In [1]: import numpy as np

In [2]: np.set_printoptions(suppress=True, linewidth=120)

In [3]: rng = np.random.default_rng(22)

In [4]: W0 = rng.normal(size=(10, 6)) + 3 * np.array([1, 1, 1, 0, 1, 1])

In [5]: print(W0.round(1))
[[ 1.6  1.8  1.7 -0.6  4.4  1.4]
 [ 3.9  4.3  2.6 -0.7  3.5  4.2]
 [ 5.2  3.9  4.6 -0.5  2.1  1.3]
 [ 1.8  2.6  3.2 -1.3  3.8  2.9]
 [ 2.4  2.2  5.   0.2  2.1  2. ]
 [ 4.8  2.4  4.2  1.4  0.7  4.4]
 [ 2.8  1.9  2.5  0.6  3.4  3.4]
 [ 2.3  4.3  4.5  1.8  4.   4.9]
 [ 5.1  3.7  3.9  0.6  3.6  3.9]
 [ 1.3  2.7  3.5 -2.1  1.6  4.6]]

In [6]: M2 = np.c_[W0[:, :1] @ np.array([[2]]), np.array([1, 2, 0, 0, 2, 1, 2, 2, 2, 3])]

In [7]: print(M2.round(1))
[[ 3.2  1. ]
 [ 7.9  2. ]
 [10.3  0. ]
 [ 3.7  0. ]
 [ 4.7  2. ]
 [ 9.7  1. ]
 [ 5.6  2. ]
 [ 4.6  2. ]
 [10.2  2. ]
 [ 2.6  3. ]]

In [8]: print(np.round(np.linalg.norm(np.linalg.qr(W0)[0].T @ M2, axis=0) ** 2 / ((M2 ** 2).sum(axis=0) + 1e-12), 1))
[1.  0.8]

In [9]: print(np.linalg.matrix_rank(M2))
2

In [10]: M2 = W0 / np.linalg.norm(W0, axis=1, keepdims=True)

In [11]: C2 = M2 @ M2.T

In [12]: print(C2[5].round(1))
[0.6 0.9 0.9 0.8 0.9 1.  0.9 0.9 0.9 0.8]

In [13]: print((np.abs(C2) > 0.9).astype(int))
[[1 0 0 1 0 0 0 0 0 0]
 [0 1 0 1 0 0 1 1 1 0]
 [0 0 1 0 1 0 0 0 1 0]
 [1 1 0 1 0 0 1 1 1 1]
 [0 0 1 0 1 0 0 1 1 0]
 [0 0 0 0 0 1 0 0 1 0]
 [0 1 0 1 0 0 1 1 1 0]
 [0 1 0 1 1 0 1 1 1 0]
 [0 1 1 1 1 1 1 1 1 0]
 [0 0 0 1 0 0 0 0 0 1]]

In [14]: print(np.argwhere(np.triu(np.abs(C2) > 0.95, 1)))
[[1 6]
 [1 8]
 [6 7]
 [6 8]]

In [15]: print(np.round(np.degrees(np.arccos(np.clip(C2[5, 2], -1, 1))), 1))
29.2

In [16]: print(C2.round(1))
[[1.  0.9 0.7 0.9 0.8 0.6 0.9 0.8 0.8 0.7]
 [0.9 1.  0.9 0.9 0.9 0.9 1.  0.9 1.  0.9]
 [0.7 0.9 1.  0.8 0.9 0.9 0.8 0.8 0.9 0.7]
 [0.9 0.9 0.8 1.  0.9 0.8 0.9 0.9 0.9 0.9]
 [0.8 0.9 0.9 0.9 1.  0.9 0.9 0.9 0.9 0.8]
 [0.6 0.9 0.9 0.8 0.9 1.  0.9 0.9 0.9 0.8]
 [0.9 1.  0.8 0.9 0.9 0.9 1.  1.  1.  0.8]
 [0.8 0.9 0.8 0.9 0.9 0.9 1.  1.  0.9 0.8]
 [0.8 1.  0.9 0.9 0.9 0.9 1.  0.9 1.  0.8]
 [0.7 0.9 0.7 0.9 0.8 0.8 0.8 0.8 0.8 1. ]]

In [17]: M2 = np.array([[1, 1], [1, -1]])

In [18]: m1 = np.kron(M2, np.kron(M2, M2))[rng.permutation(8)][:7]

In [19]: print(m1)
[[ 1  1  1  1  1  1  1  1]
 [ 1 -1 -1  1  1 -1 -1  1]
 [ 1  1 -1 -1  1  1 -1 -1]
 [ 1  1 -1 -1 -1 -1  1  1]
 [ 1 -1  1 -1  1 -1  1 -1]
 [ 1  1  1  1 -1 -1 -1 -1]
 [ 1 -1 -1  1 -1  1  1 -1]]

In [20]: t = np.radians(90)

In [21]: Rm = np.eye(8)

In [22]: Rm[1, 1] = Rm[2, 2] = np.cos(t)

In [23]: Rm[1, 2], Rm[2, 1] = -np.sin(t), np.sin(t)

In [24]: print(Rm.round(1) + 0)
[[ 1.  0.  0.  0.  0.  0.  0.  0.]
 [ 0.  0. -1.  0.  0.  0.  0.  0.]
 [ 0.  1.  0.  0.  0.  0.  0.  0.]
 [ 0.  0.  0.  1.  0.  0.  0.  0.]
 [ 0.  0.  0.  0.  1.  0.  0.  0.]
 [ 0.  0.  0.  0.  0.  1.  0.  0.]
 [ 0.  0.  0.  0.  0.  0.  1.  0.]
 [ 0.  0.  0.  0.  0.  0.  0.  1.]]

In [25]: M2 = m1 @ Rm.T

In [26]: print(np.allclose(m1 @ m1.T, M2 @ M2.T))
True

In [27]: print(np.allclose(np.linalg.norm(m1, axis=1), np.linalg.norm(M2, axis=1)))
True

In [28]: print(M2.round(1))
[[ 1. -1.  1.  1.  1.  1.  1.  1.]
 [ 1.  1. -1.  1.  1. -1. -1.  1.]
 [ 1.  1.  1. -1.  1.  1. -1. -1.]
 [ 1.  1.  1. -1. -1. -1.  1.  1.]
 [ 1. -1. -1. -1.  1. -1.  1. -1.]
 [ 1. -1.  1.  1. -1. -1. -1. -1.]
 [ 1.  1. -1.  1. -1.  1.  1. -1.]]

In [29]: print(np.abs(M2 - m1).max(axis=0))
[0. 2. 2. 0. 0. 0. 0. 0.]

In [30]: K = np.load("dump.npy")

In [31]: print(K)
[[ 0.8 -1.1  1.3  2.1 -2.  -0.8  0.1  0.2 -0.1]
 [-1.1  1.8 -0.7 -0.8 -1.1 -0.9  1.8 -2.   0.4]
 [-0.5 -1.2  0.8 -1.2  0.   0.5  1.1 -0.8  0.9]
 [ 1.5  0.1 -0.7 -0.5  0.6 -0.2  2.1 -1.   1. ]
 [ 0.8 -0.6  2.7 -0.6 -1.  -1.8  0.  -0.2  0.4]
 [-0.1 -0.7  1.5 -1.8 -1.2  0.3  1.4  2.1 -0.7]
 [-0.5  0.2  0.1 -0.7 -0.4 -0.9  0.7  0.  -0.5]]

In [32]: C2 = K.T @ K

In [33]: print(np.allclose(C2, C2.T))
True

In [34]: print(np.round(np.diag(C2), 1))
[ 5.2  6.8 12.9 10.8  8.2  5.9 11.3 10.1  2.9]

In [35]: print((K @ K.T).shape)
(7, 7)

In [36]: print(np.round(np.linalg.eigvalsh(C2)[::-1], 1) + 0)
[24.5 20.6 12.8  7.8  4.8  3.2  0.5  0.   0. ]

In [37]: print(np.round(np.trace(C2), 1), round((K ** 2).sum(), 1))
74.1 74.1

In [38]: u, r1 = K[5], K[2]

In [39]: print(round(float(u @ r1), 1))
3.6

In [40]: pr = (u @ r1) / (u @ u) * u

In [41]: print((r1 - pr) @ u)
0.0

In [42]: print(round(float(np.linalg.norm(u + r1) ** 2 + np.linalg.norm(u - r1) ** 2), 1))
42.1

In [43]: print(np.linalg.matrix_rank(np.outer(u, r1)))
1

In [44]: print(np.round(np.outer(u, r1), 1) + 0)
[[ 0.   0.1 -0.1  0.1  0.   0.  -0.1  0.1 -0.1]
 [ 0.4  0.8 -0.6  0.8  0.  -0.4 -0.8  0.6 -0.6]
 [-0.8 -1.8  1.2 -1.8  0.   0.8  1.6 -1.2  1.4]
 [ 0.9  2.2 -1.4  2.2  0.  -0.9 -2.   1.4 -1.6]
 [ 0.6  1.4 -1.   1.4  0.  -0.6 -1.3  1.  -1.1]
 [-0.2 -0.4  0.2 -0.4  0.   0.2  0.3 -0.2  0.3]
 [-0.7 -1.7  1.1 -1.7  0.   0.7  1.5 -1.1  1.3]
 [-1.  -2.5  1.7 -2.5  0.   1.   2.3 -1.7  1.9]
 [ 0.4  0.8 -0.6  0.8  0.  -0.4 -0.8  0.6 -0.6]]
